% ipython --no-banner

In [1]: import numpy as np

In [2]: np.set_printoptions(suppress=True, linewidth=100)

In [3]: A2 = np.array([[-1, 1], [1, 0]])

In [4]: M = np.kron(np.eye(2, dtype=int), A2)

In [5]: M
Out[5]: 
array([[-1,  1,  0,  0],
       [ 1,  0,  0,  0],
       [ 0,  0, -1,  1],
       [ 0,  0,  1,  0]])

In [6]: # symmetric

In [7]: A2 = np.array([[0, 0, 2], [-2, 1, -1]])

In [8]: Z = np.kron(A2, M)

In [9]: Z
Out[9]: 
array([[ 0,  0,  0,  0,  0,  0,  0,  0, -2,  2,  0,  0],
       [ 0,  0,  0,  0,  0,  0,  0,  0,  2,  0,  0,  0],
       [ 0,  0,  0,  0,  0,  0,  0,  0,  0,  0, -2,  2],
       [ 0,  0,  0,  0,  0,  0,  0,  0,  0,  0,  2,  0],
       [ 2, -2,  0,  0, -1,  1,  0,  0,  1, -1,  0,  0],
       [-2,  0,  0,  0,  1,  0,  0,  0, -1,  0,  0,  0],
       [ 0,  0,  2, -2,  0,  0, -1,  1,  0,  0,  1, -1],
       [ 0,  0, -2,  0,  0,  0,  1,  0,  0,  0, -1,  0]])

In [10]: w, V = np.linalg.eigh(M)

In [11]: w.sum(), np.trace(M)
Out[11]: (np.float64(-2.0), np.int64(-2))

In [12]: np.round(V.T @ M @ V, 1) + 0
Out[12]: 
array([[-1.6,  0. ,  0. ,  0. ],
       [ 0. , -1.6,  0. ,  0. ],
       [ 0. ,  0. ,  0.6,  0. ],
       [ 0. ,  0. ,  0. ,  0.6]])

In [13]: np.round(np.linalg.svd(M, compute_uv=False), 1)
Out[13]: array([1.6, 1.6, 0.6, 0.6])

In [14]: w.round(1)
Out[14]: array([-1.6, -1.6,  0.6,  0.6])

In [15]: np.round(V.T @ V, 1) + 0
Out[15]: 
array([[1., 0., 0., 0.],
       [0., 1., 0., 0.],
       [0., 0., 1., 0.],
       [0., 0., 0., 1.]])

In [16]: (w > 1e-8).sum(), (w < -1e-8).sum()
Out[16]: (np.int64(2), np.int64(2))

In [17]: [round(float(np.linalg.det(M[:i, :i])), 2) + 0 for i in range(1, 5)]
Out[17]: [-1.0, -1.0, 1.0, 1.0]

In [18]: round(np.linalg.eigvalsh(M).min(), 1)
Out[18]: np.float64(-1.6)

In [19]: w, V = np.linalg.eigh(M)

In [20]: x = np.array([2, 2, 1, 2])

In [21]: np.round(np.linalg.eigvalsh(M[1:, 1:]), 1)
Out[21]: array([-1.6,  0. ,  0.6])

In [22]: x @ M @ x
Out[22]: np.int64(7)

In [23]: np.round(x @ M @ x / (x @ x), 1), round(w[0], 1), round(float(w[-1]), 1)
Out[23]: (np.float64(0.5), np.float64(-1.6), 0.6)

In [24]: A = np.load("m.npy")

In [25]: A
Out[25]: 
array([[1, 1, 1, 0, 1, 2, 1, 2, 0, 2],
       [3, 3, 3, 2, 3, 4, 3, 4, 2, 4],
       [4, 4, 4, 3, 4, 5, 4, 5, 3, 5],
       [4, 4, 4, 3, 4, 5, 4, 5, 3, 5],
       [3, 3, 3, 2, 3, 4, 3, 4, 2, 4],
       [3, 3, 3, 2, 3, 4, 3, 4, 2, 4],
       [3, 3, 3, 2, 3, 4, 3, 4, 2, 4],
       [1, 1, 1, 0, 1, 2, 1, 2, 0, 2],
       [2, 2, 2, 1, 2, 3, 2, 3, 1, 3],
       [1, 1, 1, 0, 1, 2, 1, 2, 0, 2],
       [4, 4, 4, 3, 4, 5, 4, 5, 3, 5],
       [4, 4, 4, 3, 4, 5, 4, 5, 3, 5],
       [1, 1, 1, 0, 1, 2, 1, 2, 0, 2]])

In [26]: # rank 2

In [27]: np.unique(A.round(6), axis=0).shape
Out[27]: (4, 10)

In [28]: np.round(A @ np.linalg.pinv(A) @ A, 1) + 0
Out[28]: 
array([[1., 1., 1., 0., 1., 2., 1., 2., 0., 2.],
       [3., 3., 3., 2., 3., 4., 3., 4., 2., 4.],
       [4., 4., 4., 3., 4., 5., 4., 5., 3., 5.],
       [4., 4., 4., 3., 4., 5., 4., 5., 3., 5.],
       [3., 3., 3., 2., 3., 4., 3., 4., 2., 4.],
       [3., 3., 3., 2., 3., 4., 3., 4., 2., 4.],
       [3., 3., 3., 2., 3., 4., 3., 4., 2., 4.],
       [1., 1., 1., 0., 1., 2., 1., 2., 0., 2.],
       [2., 2., 2., 1., 2., 3., 2., 3., 1., 3.],
       [1., 1., 1., 0., 1., 2., 1., 2., 0., 2.],
       [4., 4., 4., 3., 4., 5., 4., 5., 3., 5.],
       [4., 4., 4., 3., 4., 5., 4., 5., 3., 5.],
       [1., 1., 1., 0., 1., 2., 1., 2., 0., 2.]])

In [29]: rng = np.random.default_rng(514)

In [30]: ang = np.sort(rng.uniform(-2, 2, 32))

In [31]: W0 = np.c_[ang, ang ** 2, ang ** 3] @ np.array([[0, 3, 6, 3, 9, 4, 8, 7, 0, 4, 0],
    ...:     [8, 5, 7, 4, 5, 5, 7, 3, 1, 0, 7],
    ...:     [3, 4, 4, 0, 0, 6, 2, 7, 8, 6, 8]])

In [32]: W0.round(1) + 0
Out[32]: 
array([[  8.4, -12.7, -11.6,   7.6,   0.1, -26.3,  -3.4, -44.1, -43.9, -42.6, -24.3],
       [  8.4, -11.2, -10.4,   6.9,  -0.5, -23.6,  -3.3, -40.2, -39.4, -38.8, -21.2],
       [  7.4,  -5.3,  -5.6,   3.6,  -2.8, -12.1,  -3. , -22.9, -19.8, -21.9,  -8.1],
       [  7.3,  -4.9,  -5.3,   3.3,  -3. , -11.4,  -3. , -21.7, -18.4, -20.7,  -7.3],
       [  7.2,  -4.8,  -5.2,   3.2,  -3. , -11.1,  -3. , -21.2, -17.9, -20.2,  -6.9],
       [  6.3,  -3.3,  -4. ,   2.1,  -3.6,  -7.9,  -3. , -16.1, -12.3, -15.1,  -3.7],
       [  6.2,  -3.1,  -3.9,   2. ,  -3.7,  -7.5,  -3. , -15.4, -11.5, -14.4,  -3.3],
       [  5.7,  -2.6,  -3.4,   1.5,  -3.9,  -6.3,  -3. , -13.4,  -9.4, -12.3,  -2.2],
       [  5.2,  -2.2,  -3.1,   1.2,  -4. ,  -5.4,  -3. , -11.8,  -7.8, -10.8,  -1.4],
       [  5. ,  -2. ,  -3. ,   1. ,  -4. ,  -5. ,  -3. , -10.9,  -6.9,  -9.9,  -1. ],
       [  4.7,  -1.8,  -2.8,   0.8,  -4. ,  -4.5,  -3. , -10.1,  -6.1,  -9.1,  -0.6],
       [  3.5,  -1.2,  -2.3,   0.1,  -4. ,  -3. ,  -2.9,  -7.1,  -3.3,  -6.1,   0.4],
       [  2.9,  -1. ,  -2.2,  -0.1,  -3.9,  -2.5,  -2.9,  -5.9,  -2.3,  -5. ,   0.7],
       [  1.7,  -0.8,  -1.8,  -0.5,  -3.3,  -1.6,  -2.5,  -3.8,  -0.8,  -2.9,   0.8],
       [  1. ,  -0.6,  -1.5,  -0.6,  -2.7,  -1.1,  -2.1,  -2.6,  -0.3,  -1.8,   0.6],
       [  0.2,  -0.4,  -0.8,  -0.4,  -1.4,  -0.6,  -1.1,  -1.1,   0. ,  -0.7,   0.2],
       [  0.1,  -0.3,  -0.7,  -0.3,  -1.1,  -0.5,  -1. ,  -0.9,   0. ,  -0.6,   0.1],
       [  0. ,   0.2,   0.4,   0.2,   0.6,   0.3,   0.5,   0.4,   0. ,   0.2,   0. ],
       [  0.4,   1. ,   1.8,   0.9,   2.3,   1.2,   2.2,   1.8,   0.1,   1. ,   0.4],
       [  1.5,   2.3,   3.8,   1.9,   4.5,   2.8,   4.5,   3.8,   0.7,   2. ,   1.7],
       [  1.6,   2.4,   3.9,   1.9,   4.6,   2.9,   4.6,   3.9,   0.7,   2.1,   1.8],
       [  3.2,   4.1,   6.5,   3. ,   6.8,   5.1,   7.3,   6.3,   1.8,   3.4,   3.8],
       [  5.1,   6. ,   9.2,   4.1,   8.9,   7.5,   9.9,   8.9,   3.3,   5. ,   6.3],
       [  9.4,  10.4,  14.9,   6.3,  12.7,  12.9,  15.1,  14.8,   7.3,   8.6,  12.5],
       [ 11.2,  12.2,  17.3,   7.1,  14.2,  15.3,  17.3,  17.3,   9.3,  10.2,  15.4],
       [ 11.5,  12.5,  17.6,   7.2,  14.4,  15.6,  17.5,  17.7,   9.5,  10.4,  15.7],
       [ 12.5,  13.5,  18.9,   7.6,  15.1,  16.9,  18.6,  19. ,  10.6,  11.3,  17.3],
       [ 14.5,  15.5,  21.5,   8.5,  16.5,  19.5,  20.8,  21.8,  12.8,  13.1,  20.4],
       [ 16.4,  17.5,  23.9,   9.3,  17.8,  22. ,  22.9,  24.5,  15. ,  14.9,  23.5],
       [ 17.3,  18.4,  25. ,   9.6,  18.4,  23.2,  23.8,  25.7,  16. ,  15.8,  24.9],
       [ 24.8,  25.9,  34.2,  12.4,  22.9,  33. ,  31.3,  36.1,  25. ,  22.9,  37.2],
       [ 27.9,  29. ,  37.9,  13.4,  24.6,  37.1,  34.2,  40.5,  28.9,  26. ,  42.3]])

In [33]: A2 = W0 / np.linalg.norm(W0, axis=1)
---------------------------------------------------------------------------
ValueError                                Traceback (most recent call last)
Cell In[33], line 1
----> 1 A2 = W0 / np.linalg.norm(W0, axis=1)

ValueError: operands could not be broadcast together with shapes (32,11) (32,) 

In [34]: A2 = W0 / np.linalg.norm(W0, axis=1, keepdims=True)

In [35]: G = A2 @ A2.T

In [36]: np.round(np.linalg.norm(A2, axis=1), 1)
Out[36]: 
array([1., 1., 1., 1., 1., 1., 1., 1., 1., 1., 1., 1., 1., 1., 1., 1., 1., 1., 1., 1., 1., 1., 1.,
       1., 1., 1., 1., 1., 1., 1., 1., 1.])
